% python3 -q
>>> import numpy as np
>>> import numpy.linalg as la
>>> np.set_printoptions(precision=2, suppress=True, linewidth=100)
>>> mat = np.load("test10.npy")
>>> print(mat)
[[-9 -3 -1]
 [-2  4 -2]
 [-2  2 -3]]
>>> other = la.invert(mat)
Traceback (most recent call last):
  File "<python-input-5>", line 1, in <module>
    other = la.invert(mat)
            ^^^^^^^^^
AttributeError: module 'numpy.linalg' has no attribute 'invert'
>>> other = mat ** -1
Traceback (most recent call last):
  File "<python-input-6>", line 1, in <module>
    other = mat ** -1
            ~~~~^^~~~
ValueError: Integers to negative integer powers are not allowed.
>>> other = la.inv(mat)
>>> print(round(la.slogdet(mat)[0], 2))
1.0
>>> print((np.abs(other) > 1e-9).astype(int))
[[1 1 1]
 [1 1 1]
 [1 1 1]]
>>> u = np.array([3, 0, 3])
>>> other = mat + np.outer(u, np.eye(3)[0])
>>> print(other)
[[-6. -3. -1.]
 [-2.  4. -2.]
 [ 1.  2. -3.]]
>>> print(la.matrix_rank(la.inv(other) - la.inv(mat), tol=1e-8))
1
>>> W0 = np.loadtxt("out18.csv", delimiter=",")
>>> print(W0)
[[ 1.  2.  5.  5.  1.  0.]
 [ 2.  4. 10. 10.  2.  0.]
 [ 5. 10. 25. 25.  5.  0.]
 [ 5. 10. 25. 25.  5.  0.]
 [ 1.  2.  5.  5.  1.  0.]
 [ 0.  0.  0.  0.  0.  0.]]
>>> ang = np.radians(180)
>>> Rm = np.eye(6)
>>> Rm[4, 4] = Rm[3, 3] = np.cos(ang)
>>> Rm[4, 3], Rm[3, 4] = -np.sin(ang), np.sin(ang)
>>> print(Rm.round(2) + 0)
[[ 1.  0.  0.  0.  0.  0.]
 [ 0.  1.  0.  0.  0.  0.]
 [ 0.  0.  1.  0.  0.  0.]
 [ 0.  0.  0. -1.  0.  0.]
 [ 0.  0.  0.  0. -1.  0.]
 [ 0.  0.  0.  0.  0.  1.]]
>>> other = W0 @ Rm.T
>>> print(np.abs(other - W0).max(axis=0))
[ 0.  0.  0. 50. 10.  0.]
>>> print(np.allclose(la.norm(W0, axis=1), la.norm(other, axis=1)))
True
>>> print(np.round(la.svd(W0, compute_uv=False), 2) + 0, np.round(la.svd(other, compute_uv=False), 2) + 0)
[56.  0.  0.  0.  0.  0.] [56.  0.  0.  0.  0.  0.]
>>> print(round(float(la.det(Rm)), 2), np.trace(Rm))
1.0 2.0
>>> print(np.abs(np.diag(la.qr(W0)[1])) > 1e-9)
[ True False False False False False]
>>> print(np.unique(W0.round(6), axis=0).shape)
(4, 6)
>>> print(la.lstsq(W0[:-1].T, W0[-1])[2])
1
>>> feats = np.load("m.npy")
>>> print(feats)
[[0 1 1 1 1 0]
 [1 0 1 1 0 0]
 [1 1 0 1 0 0]
 [1 1 1 0 0 0]
 [1 0 0 0 0 1]
 [0 0 0 0 1 0]]
>>> print(np.trace(feats))
0
>>> print((feats + feats.T) / 2)
[[0. 1. 1. 1. 1. 0.]
 [1. 0. 1. 1. 0. 0.]
 [1. 1. 0. 1. 0. 0.]
 [1. 1. 1. 0. 0. 0.]
 [1. 0. 0. 0. 0. 1.]
 [0. 0. 0. 0. 1. 0.]]
>>> print(np.allclose(feats, feats.T))
True
>>> feats.inv()
Traceback (most recent call last):
  File "<python-input-34>", line 1, in <module>
    feats.inv()
    ^^^^^^^^^
AttributeError: 'numpy.ndarray' object has no attribute 'inv'
>>> la.determinant(feats)
Traceback (most recent call last):
  File "<python-input-35>", line 1, in <module>
    la.determinant(feats)
    ^^^^^^^^^^^^^^
AttributeError: module 'numpy.linalg' has no attribute 'determinant'
>>> print(round(float(np.abs(la.eigvals(feats)).max()), 2))
3.1
>>> u = np.array([1, -3, 1])
>>> print(np.cross(feats[3, :3], feats[5, :3]))
[0 0 0]
>>> print(np.array([np.convolve(row, u, "same") for row in feats]))
[[ 1 -2 -1 -1 -2  1]
 [-3  2 -2 -2  1  0]
 [-2 -2  2 -3  1  0]
 [-2 -1 -2  1  0  0]
 [-3  1  0  0  1 -3]
 [ 0  0  0  1 -3  1]]
>>> u, v = feats[3], feats[4]
>>> print(u @ v)
1
>>> pr = (u @ v) / (u @ u) * u
>>> print(np.outer(u, v))
[[1 0 0 0 0 1]
 [1 0 0 0 0 1]
 [1 0 0 0 0 1]
 [0 0 0 0 0 0]
 [0 0 0 0 0 0]
 [0 0 0 0 0 0]]
>>> print(round(float(la.norm(u + v) ** 2 + la.norm(u - v) ** 2), 2))
10.0
>>> print(v - pr)
[ 0.67 -0.33 -0.33  0.    0.    1.  ]
>>> print(round((v - pr) @ u, 2))
0.0
>>> X = np.load("block8.npy")
>>> print(X)
[[ 19.52 -18.92 -59.2 ]
 [ 20.22 -19.95 -58.07]
 [ 20.8  -20.75 -58.81]
 [ 20.15 -18.33 -58.05]
 [ 19.26 -18.99 -60.82]
 [ 19.89 -20.54 -61.43]
 [ 17.83 -19.35 -60.29]
 [ 19.06 -20.93 -62.31]
 [ 19.01 -20.92 -60.47]
 [ 20.26 -19.64 -59.71]
 [ 19.55 -20.25 -59.74]
 [ 20.79 -19.52 -60.46]
 [ 20.9  -20.38 -59.11]
 [ 19.24 -22.21 -58.97]
 [ 19.18 -19.52 -61.66]
 [ 20.16 -19.45 -58.3 ]
 [ 18.91 -20.19 -61.07]]
>>> rng = np.random.default_rng(20)
>>> other = X + rng.integers(-2, 3, (17, 1)) @ rng.integers(-2, 3, (1, 3))
>>> print(other)
[[ 21.52 -14.92 -59.2 ]
 [ 19.22 -21.95 -58.07]
 [ 19.8  -22.75 -58.81]
 [ 20.15 -18.33 -58.05]
 [ 21.26 -14.99 -60.82]
 [ 17.89 -24.54 -61.43]
 [ 16.83 -21.35 -60.29]
 [ 19.06 -20.93 -62.31]
 [ 18.01 -22.92 -60.47]
 [ 20.26 -19.64 -59.71]
 [ 18.55 -22.25 -59.74]
 [ 18.79 -23.52 -60.46]
 [ 18.9  -24.38 -59.11]
 [ 17.24 -26.21 -58.97]
 [ 20.18 -17.52 -61.66]
 [ 22.16 -15.45 -58.3 ]
 [ 20.91 -16.19 -61.07]]
>>> print(la.matrix_rank(other - X, tol=1e-8))
1
>>> print(np.abs(other - X).sum(axis=1))
[6. 3. 3. 0. 6. 6. 3. 0. 3. 0. 3. 6. 6. 6. 3. 6. 6.]
>>> print(np.round(la.svd(other - X, compute_uv=False), 2) + 0)
[13.78  0.    0.  ]
>>> print(other - X)
[[ 2.  4.  0.]
 [-1. -2.  0.]
 [-1. -2.  0.]
 [ 0.  0.  0.]
 [ 2.  4.  0.]
 [-2. -4.  0.]
 [-1. -2.  0.]
 [ 0.  0.  0.]
 [-1. -2.  0.]
 [ 0.  0.  0.]
 [-1. -2.  0.]
 [-2. -4.  0.]
 [-2. -4.  0.]
 [-2. -4.  0.]
 [ 1.  2.  0.]
 [ 2.  4.  0.]
 [ 2.  4.  0.]]
>>> F = np.load("dump.npy")
>>> print(F)
[[-0.76 -0.1  -0.05  0.64]
 [-0.19 -0.67  0.66 -0.28]
 [ 0.57 -0.57 -0.17  0.57]
 [ 0.25  0.46  0.73  0.43]]
>>> other = la.invert(F)
Traceback (most recent call last):
  File "<python-input-58>", line 1, in <module>
    other = la.invert(F)
            ^^^^^^^^^
AttributeError: module 'numpy.linalg' has no attribute 'invert'
>>> other = la.inv(F)
>>> print(la.det(F) * other)
[[ 0.76  0.19 -0.57 -0.25]
 [ 0.1   0.67  0.57 -0.46]
 [ 0.05 -0.66  0.17 -0.73]
 [-0.64  0.28 -0.57 -0.43]]
>>> print(round(la.det(F) * la.det(other), 2))
1.0
>>> print(np.allclose(other, F.T))
True
>>> print(round(la.cond(F), 2))
1.0
>>> print(round(float(la.slogdet(F)[0]), 2))
-1.0
>>> print(other)
[[-0.76 -0.19  0.57  0.25]
 [-0.1  -0.67 -0.57  0.46]
 [-0.05  0.66 -0.17  0.73]
 [ 0.64 -0.28  0.57  0.43]]
>>> print((np.abs(other) > 1e-9).astype(int))
[[1 1 1 1]
 [1 1 1 1]
 [1 1 1 1]
 [1 1 1 1]]
>>> print(la.inv(other))
[[-0.76 -0.1  -0.05  0.64]
 [-0.19 -0.67  0.66 -0.28]
 [ 0.57 -0.57 -0.17  0.57]
 [ 0.25  0.46  0.73  0.43]]
>>> x0 = np.array([2, 3, 0, 1])
>>> target = F @ x0
>>> b, lr = np.zeros(4), 1 / la.norm(F, 2) ** 2
>>> for i in range(60):
...     b -= lr * F.T @ (F @ b - target)
...     if i % 10 == 0: print(i, round(la.norm(F @ b - target), 2))
... 
0 0.0
10 0.0
20 0.0
30 0.0
40 0.0
50 0.0
>>> print(round(la.cond(F), 2))
1.0
>>> J = np.loadtxt("sample3.csv", delimiter=",")
>>> print(J)
[[-1.  0.  1.]
 [ 2.  3.  4.]
 [ 5.  6.  7.]
 [ 8.  9. 10.]]
>>> x0 = np.array([4, 9, 0, 2])
>>> print(F @ np.ones(4))
[-0.27 -0.48  0.4   1.88]
>>> print(F @ np.eye(4)[3])
[ 0.64 -0.28  0.57  0.43]
>>> print(F @ (2 * x0))
[ -5.37 -14.72  -3.4   12.13]
>>> print(np.sign((F @ x0).round(6)))
[-1. -1. -1.  1.]
>>> print(la.norm(F @ x0) <= la.norm(F, 2) * la.norm(x0) + 1e-9)
True
>>> print((F @ x0).argmax())
3
>>> arr = np.load("w.npy")
>>> print(arr)
[[-3  1 -2  2 -1  3]
 [ 2  3  1  0  0  0]
 [-2  1 -1  1  1  1]
 [ 1 -1  1  0 -3  1]
 [ 1  3  1  0 -1 -3]
 [-9 -8 -5  2 -1  3]]
>>> x0 = np.array([2, 0, -2, -2, -2, 0])
>>> a = np.maximum(arr @ x0, 0)
>>> print(arr * (a > 1e-9)[:, None])
[[ 0  0  0  0  0  0]
 [ 2  3  1  0  0  0]
 [ 0  0  0  0  0  0]
 [ 1 -1  1  0 -3  1]
 [ 1  3  1  0 -1 -3]
 [ 0  0  0  0  0  0]]
>>> print(np.flatnonzero(a > 1e-9))
[1 3 4]
>>> print(np.tanh(arr @ x0))
[-1.    0.96 -1.    1.    0.96 -1.  ]
>>> print(a)
[0 2 0 6 2 0]
>>> m1 = np.load("case14.npy")
>>> print(m1)
[[ 1 -2  4 -8]
 [ 1 -1  1 -1]
 [ 1  0  0  0]
 [ 1  1  1  1]
 [ 1  2  4  8]]
>>> other = np.array([[1, -7], [6, 9], [8, -5], [-4, 3]])
>>> print(np.einsum("ij->j", m1))
[ 5  0 10  0]
>>> print(np.einsum("ik,kj->ij", m1, other))
[[ 53 -69]
 [  7 -24]
 [  1  -7]
 [ 11   0]
 [ 13  15]]
>>> print(other.T @ m1.T)
[[ 53   7   1  11  13]
 [-69 -24  -7   0  15]]
>>> x0 = np.array([3, 0, 1, 3])
>>> target = m1 @ x0
>>> print(np.round(la.pinv(m1) @ m1, 2) + 0)
[[1. 0. 0. 0.]
 [0. 1. 0. 0.]
 [0. 0. 1. 0.]
 [0. 0. 0. 1.]]
>>> print(np.round(la.solve(m1.T @ m1, m1.T @ target), 2) + 0)
[3. 0. 1. 3.]
>>> try:
...     la.solve(m1, target)
... except la.LinAlgError as e:
...     print(repr(e))
... 
LinAlgError('Last 2 dimensions of the array must be square')
>>> target = target + 0.1 * rng.normal(size=5)
>>> print(target)
[-17.01   1.01   2.94   6.89  30.88]
>>> b, *_ = la.lstsq(m1, target)
>>> print([round(float(la.norm(la.solve(m1.T @ m1 + lam * np.eye(4), m1.T @ target))), 2) for lam in (0, 1, 10, 100)])
[4.33, 3.78, 3.09, 1.75]
>>> print(b.round())
[ 3. -0.  1.  3.]
